>>> import numpy as np
>>> import numpy.linalg as la
>>> np.set_printoptions(precision=3, suppress=True, linewidth=160)
>>> J = np.loadtxt("block16.csv", delimiter=",")
>>> print(J)
[[1. 1. 0. 0. 2.]
 [2. 1. 2. 1. 2.]
 [2. 1. 2. 0. 1.]
 [2. 1. 1. 1. 0.]
 [1. 0. 1. 0. 2.]
 [1. 2. 1. 0. 0.]
 [2. 1. 1. 1. 2.]
 [2. 1. 0. 2. 0.]
 [2. 1. 0. 0. 1.]
 [1. 1. 0. 1. 2.]
 [0. 1. 2. 2. 1.]
 [0. 1. 0. 2. 2.]
 [5. 3. 4. 2. 6.]]
>>> dist = la.norm(J[:, None] - J[None], axis=-1)
>>> print(la.norm(J - J.mean(axis=0), axis=1))
[1.601 1.085 1.501 1.671 1.648 2.136 0.576 2.258 1.601 1.31  2.241 2.258 6.618]
>>> print(la.norm(J, axis=1))
[2.449 3.742 3.162 2.646 2.449 2.449 3.317 3.    2.449 2.646 3.162 3.    9.487]
>>> print(dist.mean(axis=1).argmax())
12
>>> C2 = np.cov(J, rowvar=False)
>>> print(np.corrcoef(J.T))
[[1.    0.65  0.634 0.124 0.598]
 [0.65  1.    0.596 0.302 0.526]
 [0.634 0.596 1.    0.25  0.603]
 [0.124 0.302 0.25  1.    0.287]
 [0.598 0.526 0.603 0.287 1.   ]]
>>> print(np.polyfit(J[:, 0], J[:, 3], 1))
[0.085 0.786]
>>> print(np.argwhere(np.triu(np.abs(np.corrcoef(J.T)) > 0.8, 1)))
[]
>>> M = np.array([[0.4, 1.0, -1.1, -0.5, 0.0, 0.4, 0.4, 0.7, 0.9, -0.3],
...     [0.6, -0.3, 1.4, 0.2, 0.7, 0.4, -2.5, 0.4, 0.0, 0.0],
...     [0.4, 0.0, 0.9, 0.7, 1.1, 0.6, -0.3, -0.6, -1.0, -0.2],
...     [2.2, 0.7, 0.0, 0.2, -0.2, -0.1, -0.3, 0.4, -0.2, 0.7],
...     [-1.3, 0.5, -0.4, -0.2, 1.2, -0.1, 2.1, 0.2, 0.5, 0.4],
...     [2.0, -1.4, 0.8, 1.4, -0.3, -0.3, 1.1, -0.9, -1.0, 0.1],
...     [-0.2, -0.6, -0.7, 0.4, -1.8, -0.7, -0.2, -1.7, -1.1, -2.5],
...     [0.0, 0.9, -0.4, 0.4, 0.0, -0.3, 1.0, 0.3, 0.3, -0.2],
...     [0.7, -0.5, -0.9, -1.1, 1.5, 0.6, -1.2, 0.6, 2.1, -0.3],
...     [-0.4, 1.2, -0.3, 1.1, 1.3, -1.5, 0.0, 0.8, 1.0, 1.1],
...     [0.9, -0.1, -0.7, -0.1, 0.1, -0.3, -1.4, 0.4, -1.4, -1.2]])
>>> print(M)
[[ 0.4  1.  -1.1 -0.5  0.   0.4  0.4  0.7  0.9 -0.3]
 [ 0.6 -0.3  1.4  0.2  0.7  0.4 -2.5  0.4  0.   0. ]
 [ 0.4  0.   0.9  0.7  1.1  0.6 -0.3 -0.6 -1.  -0.2]
 [ 2.2  0.7  0.   0.2 -0.2 -0.1 -0.3  0.4 -0.2  0.7]
 [-1.3  0.5 -0.4 -0.2  1.2 -0.1  2.1  0.2  0.5  0.4]
 [ 2.  -1.4  0.8  1.4 -0.3 -0.3  1.1 -0.9 -1.   0.1]
 [-0.2 -0.6 -0.7  0.4 -1.8 -0.7 -0.2 -1.7 -1.1 -2.5]
 [ 0.   0.9 -0.4  0.4  0.  -0.3  1.   0.3  0.3 -0.2]
 [ 0.7 -0.5 -0.9 -1.1  1.5  0.6 -1.2  0.6  2.1 -0.3]
 [-0.4  1.2 -0.3  1.1  1.3 -1.5  0.   0.8  1.   1.1]
 [ 0.9 -0.1 -0.7 -0.1  0.1 -0.3 -1.4  0.4 -1.4 -1.2]]
>>> print(np.round(la.norm(M[2], 1), 3), round(float(la.norm(M[2], np.inf)), 3))
5.8 1.1
>>> print(la.norm(M, axis=1))
[2.081 3.084 2.126 2.49  2.907 3.431 3.895 1.562 3.416 3.113 2.634]
>>> print(np.round(la.norm(M) ** 2 / la.norm(M, 2) ** 2, 3))
3.065
>>> print(round(float(la.norm(M, 1)), 3), round(float(la.norm(M, np.inf)), 3))
10.5 9.9
>>> print(la.svd(M, compute_uv=False))
[5.44  4.618 3.83  2.964 2.601 2.076 1.83  1.197 0.612 0.313]
>>> print(M.mean(axis=0))
[ 0.482  0.127 -0.127  0.227  0.327 -0.118 -0.118  0.055  0.009 -0.218]
>>> print(np.diff(M, axis=0))
[[ 0.2 -1.3  2.5  0.7  0.7  0.  -2.9 -0.3 -0.9  0.3]
 [-0.2  0.3 -0.5  0.5  0.4  0.2  2.2 -1.  -1.  -0.2]
 [ 1.8  0.7 -0.9 -0.5 -1.3 -0.7  0.   1.   0.8  0.9]
 [-3.5 -0.2 -0.4 -0.4  1.4  0.   2.4 -0.2  0.7 -0.3]
 [ 3.3 -1.9  1.2  1.6 -1.5 -0.2 -1.  -1.1 -1.5 -0.3]
 [-2.2  0.8 -1.5 -1.  -1.5 -0.4 -1.3 -0.8 -0.1 -2.6]
 [ 0.2  1.5  0.3  0.   1.8  0.4  1.2  2.   1.4  2.3]
 [ 0.7 -1.4 -0.5 -1.5  1.5  0.9 -2.2  0.3  1.8 -0.1]
 [-1.1  1.7  0.6  2.2 -0.2 -2.1  1.2  0.2 -1.1  1.4]
 [ 1.3 -1.3 -0.4 -1.2 -1.2  1.2 -1.4 -0.4 -2.4 -2.3]]
>>> print(M.shape)
(11, 10)
>>> print(np.unravel_index(np.abs(M).argmax(), M.shape))
(np.int64(1), np.int64(6))
>>> print(M - M[0])
[[ 0.   0.   0.   0.   0.   0.   0.   0.   0.   0. ]
 [ 0.2 -1.3  2.5  0.7  0.7  0.  -2.9 -0.3 -0.9  0.3]
 [ 0.  -1.   2.   1.2  1.1  0.2 -0.7 -1.3 -1.9  0.1]
 [ 1.8 -0.3  1.1  0.7 -0.2 -0.5 -0.7 -0.3 -1.1  1. ]
 [-1.7 -0.5  0.7  0.3  1.2 -0.5  1.7 -0.5 -0.4  0.7]
 [ 1.6 -2.4  1.9  1.9 -0.3 -0.7  0.7 -1.6 -1.9  0.4]
 [-0.6 -1.6  0.4  0.9 -1.8 -1.1 -0.6 -2.4 -2.  -2.2]
 [-0.4 -0.1  0.7  0.9  0.  -0.7  0.6 -0.4 -0.6  0.1]
 [ 0.3 -1.5  0.2 -0.6  1.5  0.2 -1.6 -0.1  1.2  0. ]
 [-0.8  0.2  0.8  1.6  1.3 -1.9 -0.4  0.1  0.1  1.4]
 [ 0.5 -1.1  0.4  0.4  0.1 -0.7 -1.8 -0.3 -2.3 -0.9]]
>>> M2 = np.array([[-4, 8, 2],
...     [-2, -4, -6],
...     [2, 0, 2],
...     [0, -4, -5],
...     [-9, -2, 8],
...     [2, 8, 1],
...     [-5, 6, 8],
...     [0, 3, -7],
...     [2, -8, 4],
...     [7, 1, 8]])
>>> print(la.matrix_rank(np.vstack([M, M2.T])))
10
>>> print(np.einsum("ij,ij->i", M, M))
[ 4.33  9.51  4.52  6.2   8.45 11.77 15.17  2.44 11.67  9.69  6.94]
>>> W0 = np.loadtxt("arr.csv", delimiter=",")
>>> print(W0)
[[-1.2  2.   0.1  0.7  1.  -0.1  1.2  0.1 -1.3 -0.2  0.4  0.5 -2.3]
 [ 0.6 12.   0.6  0.1  0.8  0.5 -1.  -1.3 -0.7  1.   1.  -0.2 -0.5]
 [-0.7  2.  -1.7  0.6 -2.6 -1.4 -1.3 -0.6  1.7 -1.4 -0.3  1.3  0.5]
 [ 0.9 19.   0.1  3.   0.3 -0.6 -0.3 -0.6  0.2  1.4 -0.4 -0.4 -0.1]
 [-0.4 -5.  -0.4 -1.2  0.  -0.6 -1.3 -1.3  0.6 -0.9 -0.4  0.7 -0.3]]
>>> M2 = W0 / np.sqrt((W0 ** 2).mean(axis=1, keepdims=True))
>>> print(M2[4])
[-0.253 -3.167 -0.253 -0.76   0.    -0.38  -0.823 -0.823  0.38  -0.57  -0.253  0.443 -0.19 ]
>>> print(la.norm(M2, axis=1))
[3.606 3.606 3.606 3.606 3.606]
>>> F = np.load("m.npy")
>>> print(F)
[[-1.  2.  0. -1. -1. -2.  0.  0. -2.  2. -1.  0.]
 [ 3.  3.  2. -2. -2. -1.  2.  1.  1. -1.  1.  1.]
 [ 0.  0.  0.  1.  1.  0.  1.  2.  0.  0.  1.  2.]
 [ 0.  0.  1.  1.  1.  1.  1.  0.  1.  0.  1.  0.]
 [ 0.  0.  2.  1.  0.  1.  2.  1.  2.  2.  1.  0.]
 [ 0.  0.  0.  0.  2.  2.  1.  0.  2.  1.  1.  1.]
 [ 0.  0.  2.  1.  0.  1.  0.  0.  1.  1.  0.  1.]
 [ 0.  0.  0.  0.  2.  2.  0.  2.  0.  2.  2.  1.]
 [ 0.  0.  0.  1.  2.  2.  0.  1.  2.  0.  2.  0.]
 [ 0.  0.  0.  2.  0.  1.  2.  1.  2.  1.  2.  2.]
 [ 0.  0.  1.  0.  2.  2.  2.  1.  0.  1.  1.  0.]
 [ 0.  0.  0.  2.  0.  1.  0.  1.  2.  2.  0.  2.]]
>>> print(F.reshape(-1, 2))
[[-1.  2.]
 [ 0. -1.]
 [-1. -2.]
 [ 0.  0.]
 [-2.  2.]
 [-1.  0.]
 [ 3.  3.]
 [ 2. -2.]
 [-2. -1.]
 [ 2.  1.]
 [ 1. -1.]
 [ 1.  1.]
 [ 0.  0.]
 [ 0.  1.]
 [ 1.  0.]
 [ 1.  2.]
 [ 0.  0.]
 [ 1.  2.]
 [ 0.  0.]
 [ 1.  1.]
 [ 1.  1.]
 [ 1.  0.]
 [ 1.  0.]
 [ 1.  0.]
 [ 0.  0.]
 [ 2.  1.]
 [ 0.  1.]
 [ 2.  1.]
 [ 2.  2.]
 [ 1.  0.]
 [ 0.  0.]
 [ 0.  0.]
 [ 2.  2.]
 [ 1.  0.]
 [ 2.  1.]
 [ 1.  1.]
 [ 0.  0.]
 [ 2.  1.]
 [ 0.  1.]
 [ 0.  0.]
 [ 1.  1.]
 [ 0.  1.]
 [ 0.  0.]
 [ 0.  0.]
 [ 2.  2.]
 [ 0.  2.]
 [ 0.  2.]
 [ 2.  1.]
 [ 0.  0.]
 [ 0.  1.]
 [ 2.  2.]
 [ 0.  1.]
 [ 2.  0.]
 [ 2.  0.]
 [ 0.  0.]
 [ 0.  2.]
 [ 0.  1.]
 [ 2.  1.]
 [ 2.  1.]
 [ 2.  2.]
 [ 0.  0.]
 [ 1.  0.]
 [ 2.  2.]
 [ 2.  1.]
 [ 0.  1.]
 [ 1.  0.]
 [ 0.  0.]
 [ 0.  2.]
 [ 0.  1.]
 [ 0.  1.]
 [ 2.  2.]
 [ 0.  2.]]
>>> print(F.reshape(2, -1))
[[-1.  2.  0. -1. -1. -2.  0.  0. -2.  2. -1.  0.  3.  3.  2. -2. -2. -1.  2.  1.  1. -1.  1.  1.  0.  0.  0.  1.  1.  0.  1.  2.  0.  0.  1.  2.  0.  0.  1.
   1.  1.  1.  1.  0.  1.  0.  1.  0.  0.  0.  2.  1.  0.  1.  2.  1.  2.  2.  1.  0.  0.  0.  0.  0.  2.  2.  1.  0.  2.  1.  1.  1.]
 [ 0.  0.  2.  1.  0.  1.  0.  0.  1.  1.  0.  1.  0.  0.  0.  0.  2.  2.  0.  2.  0.  2.  2.  1.  0.  0.  0.  1.  2.  2.  0.  1.  2.  0.  2.  0.  0.  0.  0.
   2.  0.  1.  2.  1.  2.  1.  2.  2.  0.  0.  1.  0.  2.  2.  2.  1.  0.  1.  1.  0.  0.  0.  0.  2.  0.  1.  0.  1.  2.  2.  0.  2.]]
>>> t3 = F.reshape(12, 2, -1)
>>> print(t3.sum(axis=1))
[[-1.  2. -2.  1. -2. -2.]
 [ 5.  4.  3. -3. -1.  0.]
 [ 1.  2.  0.  1.  2.  2.]
 [ 1.  0.  2.  1.  2.  1.]
 [ 2.  1.  4.  3.  1.  1.]
 [ 1.  0.  2.  1.  3.  3.]
 [ 0.  0.  3.  2.  0.  2.]
 [ 0.  2.  0.  2.  4.  3.]
 [ 0.  1.  2.  1.  4.  2.]
 [ 2.  1.  2.  3.  2.  3.]
 [ 2.  1.  1.  1.  3.  2.]
 [ 0.  1.  2.  4.  0.  3.]]
>>> print(np.einsum("ihd,ihd->ih", t3, t3))
[[11.  9.]
 [31.  9.]
 [ 2. 10.]
 [ 4.  3.]
 [ 6. 14.]
 [ 8.  8.]
 [ 6.  3.]
 [ 8. 13.]
 [ 9.  9.]
 [ 5. 18.]
 [ 9.  7.]
 [ 5. 13.]]
>>> print(t3.shape)
(12, 2, 6)
>>> print(t3[:, 0])
[[-1.  2.  0. -1. -1. -2.]
 [ 3.  3.  2. -2. -2. -1.]
 [ 0.  0.  0.  1.  1.  0.]
 [ 0.  0.  1.  1.  1.  1.]
 [ 0.  0.  2.  1.  0.  1.]
 [ 0.  0.  0.  0.  2.  2.]
 [ 0.  0.  2.  1.  0.  1.]
 [ 0.  0.  0.  0.  2.  2.]
 [ 0.  0.  0.  1.  2.  2.]
 [ 0.  0.  0.  2.  0.  1.]
 [ 0.  0.  1.  0.  2.  2.]
 [ 0.  0.  0.  2.  0.  1.]]
>>> print(np.einsum("ihd,jhd->hij", t3, t3).shape)
(2, 12, 12)
>>> C2 = F.T @ F
>>> print(C2)
[[10.  7.  6. -5. -5. -1.  6.  3.  5. -5.  4.  3.]
 [ 7. 13.  6. -8. -8. -7.  6.  3. -1.  1.  1.  3.]
 [ 6.  6. 14.  1. -1.  5. 11.  5.  9.  5.  6.  4.]
 [-5. -8.  1. 18.  9. 13.  4.  6. 14.  9.  8.  9.]
 [-5. -8. -1.  9. 23. 21.  4.  8.  9.  8. 13.  4.]
 [-1. -7.  5. 13. 21. 26.  9. 10. 19. 11. 17.  8.]
 [ 6.  6. 11.  4.  4.  9. 19. 10. 13.  7. 13.  9.]
 [ 3.  3.  5.  6.  8. 10. 10. 14.  9.  9. 13. 11.]
 [ 5. -1.  9. 14.  9. 19. 13.  9. 27.  8. 16. 12.]
 [-5.  1.  5.  9.  8. 11.  7.  9.  8. 21.  7.  9.]
 [ 4.  1.  6.  8. 13. 17. 13. 13. 16.  7. 19. 10.]
 [ 3.  3.  4.  9.  4.  8.  9. 11. 12.  9. 10. 16.]]
>>> print(la.svd(F, compute_uv=False) ** 2)
[108.351  44.342  20.711  17.465  12.351   6.21    4.121   2.998   1.881   1.025   0.485   0.06 ]
>>> print(la.eigvalsh(C2)[::-1])
[108.351  44.342  20.711  17.465  12.351   6.21    4.121   2.998   1.881   1.025   0.485   0.06 ]
>>> print(np.round(la.norm(C2, 1), 3), np.round(la.norm(C2, np.inf), 3))
147.0 147.0
>>> print(np.round(la.norm(C2, "nuc"), 3))
220.0
>>> X = np.loadtxt("w.csv", delimiter=",")
>>> print(X)
[[  1.756   2.286   1.731   4.125]
 [ -4.452  -5.73   -4.561 -10.193]
 [  5.64    7.116   5.66   12.695]
 [ -4.43   -5.489  -4.372  -9.874]
 [ -0.026   0.002   0.075   0.178]
 [  8.075  10.117   8.038  18.14 ]
 [ -0.129  -0.162  -0.036  -0.144]
 [  4.561   5.768   4.601  10.301]
 [ -1.22   -1.498  -1.206  -2.852]
 [  0.47    0.595   0.34    0.947]
 [  4.849   6.111   4.84   10.884]
 [ -0.697  -0.914  -0.795  -1.716]
 [  4.708   5.906   4.647  10.502]
 [ -2.475  -3.129  -2.542  -5.52 ]
 [ -1.943  -2.416  -1.921  -4.432]
 [ -8.632 -10.639  -8.523 -19.286]
 [  1.677   2.056   1.743   3.878]
 [  3.901   4.911   3.947   8.767]
 [ -5.434  -6.859  -5.469 -12.306]
 [ -5.228  -6.498  -5.169 -11.615]
 [  1.594   1.997   1.668   3.747]
 [ -2.562  -3.2    -2.515  -5.658]
 [  1.388   1.755   1.294   3.123]
 [  2.981   3.828   3.022   6.902]
 [ -6.837  -8.346  -6.766 -15.158]
 [ -3.271  -4.076  -3.272  -7.44 ]
 [ 11.272  14.075  11.192  25.29 ]
 [ -1.875  -2.292  -1.869  -4.284]
 [  0.881   1.094   0.85    1.953]
 [  0.124   0.058   0.059   0.14 ]
 [ -0.689  -0.634  -0.641  -1.462]
 [  1.018   1.328   1.124   2.316]
 [  3.977   5.03    4.03    9.082]
 [ -0.47   -0.571  -0.321  -1.051]
 [ -1.376  -1.74   -1.294  -3.   ]]
>>> cen = (X - X.mean(axis=0)) / X.std(axis=0)
>>> print(cen.std(axis=0))
[1. 1. 1. 1.]
>>> coef = la.lstsq(np.delete(cen, 1, axis=1), cen[:, 1])[0]
>>> print(np.abs(coef).argmax())
2
>>> print(np.round(1 - np.var(cen[:, 1] - np.delete(cen, 1, axis=1) @ coef), 3))
1.0
>>> C2 = X.T @ X
>>> print(la.svd(X, compute_uv=False) ** 2)
[5123.443    0.112    0.082    0.066]
>>> print(round(float(np.trace(C2)), 3), round((X ** 2).sum(), 3))
5123.703 5123.703
>>> print(np.allclose(C2, C2.T))
True
>>> u = np.array([-1, -1])
>>> print(np.convolve(W0[4], u))
[ 0.4  5.4  5.4  1.6  1.2  0.6  1.9  2.6  0.7  0.3  1.3 -0.3 -0.4  0.3]
>>> print(np.polyval(u, W0[4]))
[-0.6  4.  -0.6  0.2 -1.  -0.4  0.3  0.3 -1.6 -0.1 -0.6 -1.7 -0.7]
>>> C = X[[6, 28]].astype(float)
>>> for _ in range(4):
...     labels = la.norm(X[:, None] - C, axis=-1).argmin(axis=1)
...     C = np.array([X[labels == j].mean(axis=0) for j in range(2)])
... 
>>> print(labels)
[1 0 1 0 0 1 0 1 0 0 1 0 1 0 0 0 1 1 0 0 1 0 1 1 0 0 1 0 1 0 0 1 1 0 0]
>>> print(C[1] - C[0])
[ 6.443  8.069  6.432 14.517]
>>> print(np.abs(C[1] - C[0]).argmax())
3
>>> print(C)
[[-2.558 -3.177 -2.54  -5.736]
 [ 3.885  4.892  3.892  8.78 ]]
